>>> import numpy as np
>>> np.set_printoptions(suppress=True, linewidth=100)
>>> A = np.load("m.npy")
>>> A
array([[0.4 , 0.4 , 0.  , 0.2 ],
       [0.25, 0.5 , 0.  , 0.25],
       [0.  , 0.33, 0.5 , 0.17],
       [0.29, 0.14, 0.14, 0.43]])
>>> # rows sum to 1
>>> x = np.array([5, -2, -5, 4])
>>> A @ (2 * x)
array([ 4.  ,  2.5 , -4.96,  4.38])
>>> A @ x
array([ 2.  ,  1.25, -2.48,  2.19])
>>> (A * x).sum(axis=1)
array([ 2.  ,  1.25, -2.48,  2.19])
>>> A @ np.ones(4)
array([1., 1., 1., 1.])
>>> A @ np.eye(4)[2]
array([0.  , 0.  , 0.5 , 0.14])
>>> rng = np.random.default_rng(70)
>>> labels = rng.permutation(4)
>>> labels
array([1, 2, 0, 3])
>>> A2 = A[labels][:, labels]
>>> round(float(np.linalg.det(A2)), 2), round(float(np.linalg.det(A[labels])), 2)
(0.02, 0.02)
>>> np.diag(A2)
array([0.5 , 0.5 , 0.4 , 0.43])
>>> A2
array([[0.5 , 0.  , 0.25, 0.25],
       [0.33, 0.5 , 0.  , 0.17],
       [0.4 , 0.  , 0.4 , 0.2 ],
       [0.14, 0.14, 0.29, 0.43]])
>>> np.round(np.sort(np.abs(np.linalg.eigvals(A2))), 2)
array([0.19, 0.19, 0.48, 1.  ])
>>> np.allclose(A2, A)
False
>>> mat = np.load("dump.npy")
>>> mat.round(2)
array([[-1.9 ,  2.4 , -0.9 ],
       [ 0.45,  3.96,  1.45],
       [ 4.07,  6.38,  5.07],
       [-2.59,  1.94, -1.59],
       [-2.37,  2.09, -1.37],
       [ 0.46,  3.97,  1.46],
       [-2.13,  2.24, -1.13],
       [ 2.02,  5.01,  3.02],
       [-0.67,  3.22,  0.33],
       [ 0.17,  3.78,  1.17],
       [-1.11,  2.93, -0.11],
       [ 0.38,  3.92,  1.38],
       [ 1.45,  4.64,  2.45],
       [-2.  ,  2.33, -1.  ],
       [-4.25,  0.84, -3.25],
       [-0.78,  3.15,  0.22],
       [-0.96,  3.02,  0.04],
       [-4.2 ,  0.86, -3.2 ],
       [-3.1 ,  1.6 , -2.1 ],
       [-4.53,  0.65, -3.53],
       [-3.06,  1.63, -2.06],
       [-1.13,  2.91, -0.13],
       [ 1.1 ,  4.4 ,  2.1 ],
       [-3.93,  1.05, -2.93],
       [-3.89,  1.07, -2.89],
       [-1.46,  2.7 , -0.46]])
>>> np.linalg.cond(mat) > 100
np.True_
>>> np.round(np.linalg.norm(mat, 2) / np.linalg.norm(mat), 2)
np.float64(0.74)
